% python3 -q
>>> import numpy as np
>>> from numpy import linalg as LA
>>> np.set_printoptions(suppress=True, linewidth=120)
>>> J = 0.9 ** np.abs(np.subtract.outer(np.arange(11), np.arange(11)))
>>> J.round(2)
array([[1.  , 0.9 , 0.81, 0.73, 0.66, 0.59, 0.53, 0.48, 0.43, 0.39, 0.35],
       [0.9 , 1.  , 0.9 , 0.81, 0.73, 0.66, 0.59, 0.53, 0.48, 0.43, 0.39],
       [0.81, 0.9 , 1.  , 0.9 , 0.81, 0.73, 0.66, 0.59, 0.53, 0.48, 0.43],
       [0.73, 0.81, 0.9 , 1.  , 0.9 , 0.81, 0.73, 0.66, 0.59, 0.53, 0.48],
       [0.66, 0.73, 0.81, 0.9 , 1.  , 0.9 , 0.81, 0.73, 0.66, 0.59, 0.53],
       [0.59, 0.66, 0.73, 0.81, 0.9 , 1.  , 0.9 , 0.81, 0.73, 0.66, 0.59],
       [0.53, 0.59, 0.66, 0.73, 0.81, 0.9 , 1.  , 0.9 , 0.81, 0.73, 0.66],
       [0.48, 0.53, 0.59, 0.66, 0.73, 0.81, 0.9 , 1.  , 0.9 , 0.81, 0.73],
       [0.43, 0.48, 0.53, 0.59, 0.66, 0.73, 0.81, 0.9 , 1.  , 0.9 , 0.81],
       [0.39, 0.43, 0.48, 0.53, 0.59, 0.66, 0.73, 0.81, 0.9 , 1.  , 0.9 ],
       [0.35, 0.39, 0.43, 0.48, 0.53, 0.59, 0.66, 0.73, 0.81, 0.9 , 1.  ]])
>>> W = np.array([[-4, 2, 0, 0, -1],
...     [2, -2, -3, 1, -1],
...     [-1, 0, 3, 4, -5],
...     [0, 0, 5, -3, -3],
...     [-5, -1, -4, -1, -3],
...     [3, 5, 4, 1, 5],
...     [0, -2, -5, 1, -4],
...     [4, -1, -1, 5, -4],
...     [2, -1, -3, -2, -1],
...     [-1, 1, 3, 1, 4],
...     [-5, -4, 2, -2, 2]])
>>> beta = np.array([8, -6, 4, 9, -6])
>>> H = np.maximum(J @ W + beta, 0)
>>> (H > 0).mean(axis=0)
array([1., 0., 1., 1., 0.])
>>> (H > 0).astype(int)
array([[1, 0, 1, 1, 0],
       [1, 0, 1, 1, 0],
       [1, 0, 1, 1, 0],
       [1, 0, 1, 1, 0],
       [1, 0, 1, 1, 0],
       [1, 0, 1, 1, 0],
       [1, 0, 1, 1, 0],
       [1, 0, 1, 1, 0],
       [1, 0, 1, 1, 0],
       [1, 0, 1, 1, 0],
       [1, 0, 1, 1, 0]])
>>> cent = np.array([[0, 0], [2, 2], [3, 3], [1, 2], [3, 1]])
>>> W @ cent
array([[  1,   3],
       [-15, -12],
       [ -2,  12],
       [  3,   6],
       [-24, -19],
       [ 38,  29],
       [-30, -21],
       [-12,   1],
       [-16, -16],
       [ 24,  17],
       [  2,  -4]])
>>> F = np.load("run13.npy")
>>> F.round(2) + 0
array([[ 0.01,  0.02, -0.01, -0.09,  0.01,  0.01, -0.01],
       [ 0.02,  0.04, -0.01, -0.19,  0.01,  0.02, -0.02],
       [-0.01, -0.01,  0.  ,  0.06,  0.  , -0.01,  0.01],
       [-0.09, -0.19,  0.06,  0.93, -0.06, -0.09,  0.09],
       [ 0.01,  0.01,  0.  , -0.06,  0.  ,  0.01, -0.01],
       [ 0.01,  0.02, -0.01, -0.09,  0.01,  0.01, -0.01],
       [-0.01, -0.02,  0.01,  0.09, -0.01, -0.01,  0.01]])
>>> # rank 1
>>> U, s, Vh = LA.svd(F)
>>> evecs = Vh[:(s > 1e-8).sum()]
>>> rng = np.random.default_rng(54)
>>> x0 = F[6] + 4 * F[0] + rng.integers(2) * np.eye(7)[3]
>>> x0.round(2)
array([ 0.03,  0.06, -0.02, -0.28,  0.02,  0.03, -0.03])
>>> round(LA.norm(x0 - evecs.T @ evecs @ x0), 2)
np.float64(0.0)
>>> LA.matrix_rank(np.vstack([F, x0]))
np.int64(1)
>>> np.round(np.diag(evecs.T @ evecs), 2) + 0
array([0.01, 0.04, 0.  , 0.93, 0.  , 0.01, 0.01])
>>> U, s, Vh = LA.svd(F)
>>> np.argmax(s[:-1] / (s[1:] + 1e-6)) + 1
np.int64(1)
>>> s.round(2) + 0
array([1., 0., 0., 0., 0., 0., 0.])
>>> other = U[:, :1] @ np.diag(s[:1]) @ Vh[:1]
>>> round(LA.norm(F - other) / LA.norm(F), 2)
np.float64(0.0)
>>> other.round(2) + 0
array([[ 0.01,  0.02, -0.01, -0.09,  0.01,  0.01, -0.01],
       [ 0.02,  0.04, -0.01, -0.19,  0.01,  0.02, -0.02],
       [-0.01, -0.01,  0.  ,  0.06,  0.  , -0.01,  0.01],
       [-0.09, -0.19,  0.06,  0.93, -0.06, -0.09,  0.09],
       [ 0.01,  0.01,  0.  , -0.06,  0.  ,  0.01, -0.01],
       [ 0.01,  0.02, -0.01, -0.09,  0.01,  0.01, -0.01],
       [-0.01, -0.02,  0.01,  0.09, -0.01, -0.01,  0.01]])
>>> np.round(LA.norm(F - other, 2), 2), round(s[1], 2)
(np.float64(0.0), np.float64(0.0))
>>> round(np.abs(F - other).max(), 2)
np.float64(0.0)
>>> np.abs(np.diag(LA.qr(F)[1])) > 1e-9
array([ True, False, False, False, False, False, False])
>>> LA.lstsq(F[:-1].T, F[-1])[2]
np.int32(1)
>>> np.allclose(F[:-1].T @ LA.lstsq(F[:-1].T, F[-1])[0], F[-1])
True
>>> round(np.trace(LA.pinv(F) @ F), 2)
np.float64(1.0)
>>> data = np.loadtxt("m.csv", delimiter=",")
>>> data
array([[  5.7 ,  -9.32,  -0.3 ,   5.54,   9.7 ,  -3.59, -14.25],
       [  4.88, -10.32,   1.78,   4.56,  11.33,  -6.72, -14.65],
       [  5.36, -12.36,  -1.5 ,   5.47,   9.35,  -4.99, -15.12],
       [  3.11,  -8.26,  -0.49,   5.06,  10.64,  -4.64, -13.34],
       [  5.62, -12.06,   1.12,   5.79,   9.85,  -4.23, -16.68],
       [  5.07,  -9.96,  -0.04,   5.74,  10.5 ,  -3.04, -13.89],
       [  4.93, -10.98,   0.33,   4.35,   9.01,  -4.4 , -13.82],
       [  4.21, -10.56,   0.57,   3.84,   9.07,  -5.54, -14.25],
       [  3.52,  -9.35,  -0.23,   4.43,  10.74,  -6.28, -15.53],
       [  6.31,  -9.02,   1.39,   4.52,   9.76,  -3.82, -16.81],
       [  6.03, -11.08,   0.79,   3.3 ,  11.11,  -4.67, -14.47],
       [  5.74, -10.23,   0.06,   3.45,   9.76,  -6.5 , -15.32],
       [  6.61,  -9.6 ,  -0.35,   4.87,  10.35,  -5.75, -15.84],
       [  3.79,  -9.  ,   0.88,   5.58,  10.44,  -5.55, -14.92],
       [  6.36,  -9.77,  -0.47,   5.03,   8.93,  -6.34, -13.62],
       [  5.19, -10.13,   0.47,   4.67,   9.04,  -4.62, -15.56],
       [  5.15, -11.24,   1.75,   5.95,  11.45,  -4.89, -15.92],
       [  6.31, -10.26,   0.76,   5.54,  10.97,  -5.18, -12.95],
       [  5.5 ,  -9.83,   0.85,   4.96,   9.33,  -6.54, -13.51],
       [  4.81,  -8.44,  -1.  ,   5.34,   9.8 ,  -6.87, -13.56],
       [  3.54,  -9.82,   0.27,   4.21,  10.16,  -4.16, -16.93],
       [  6.15, -10.1 ,  -0.48,   5.9 ,   9.88,  -4.56, -14.7 ],
       [  4.26,  -9.4 ,   1.07,   5.12,   9.48,  -5.  , -17.12],
       [  3.7 ,  -9.34,  -0.2 ,   5.22,  10.45,  -3.96, -14.93],
       [  4.93, -10.53,   0.34,   5.05,   8.95,  -4.96, -14.21],
       [  4.57, -10.35,   0.45,   6.16,   9.97,  -3.21, -14.75],
       [  3.53, -10.34,   0.4 ,   3.08,  10.37,  -4.18, -15.77],
       [  6.7 ,  -9.9 ,   0.71,   5.31,  10.03,  -5.11, -12.45],
       [  4.31,  -9.39,  -2.47,   5.77,   9.91,  -5.2 , -16.2 ]])
>>> Ac = (data - data.mean(axis=0)) / data.std(axis=0)
>>> np.round(Ac.std(axis=0), 2)
array([1., 1., 1., 1., 1., 1., 1.])
>>> beta = LA.lstsq(np.delete(Ac, 5, axis=1), Ac[:, 5])[0]
>>> beta.round(2)
array([-0.16, -0.17,  0.08,  0.28, -0.02, -0.17])
>>> round(1 - np.var(Ac[:, 5] - np.delete(Ac, 5, axis=1) @ beta), 2)
np.float64(0.14)
>>> np.abs(beta).argmax()
np.int64(3)
>>> Ac = data - data.mean(axis=0)
>>> U, s, Vh = LA.svd(Ac, full_matrices=False)
>>> np.abs(Vh[0]).argmax()
np.int64(6)
>>> (np.sign(U[:, 0]) == np.sign(U[0, 0])).astype(int)
array([1, 1, 0, 1, 0, 1, 1, 1, 0, 0, 1, 1, 1, 0, 1, 0, 0, 1, 1, 1, 0, 1, 0, 0, 1, 0, 0, 1, 0])
>>> np.round(s ** 2 / (s ** 2).sum(), 2)
array([0.28, 0.21, 0.17, 0.13, 0.1 , 0.07, 0.05])
>>> np.round(Ac.mean(axis=0), 2) + 0
array([0., 0., 0., 0., 0., 0., 0.])
>>> np.round(Vh[0] * np.sign(Vh[0, np.abs(Vh[0]).argmax()]), 2)
array([ 0.36,  0.1 , -0.12,  0.08, -0.07, -0.36,  0.84])
>>> np.abs(U[:, 0]).argmax()
np.int64(27)
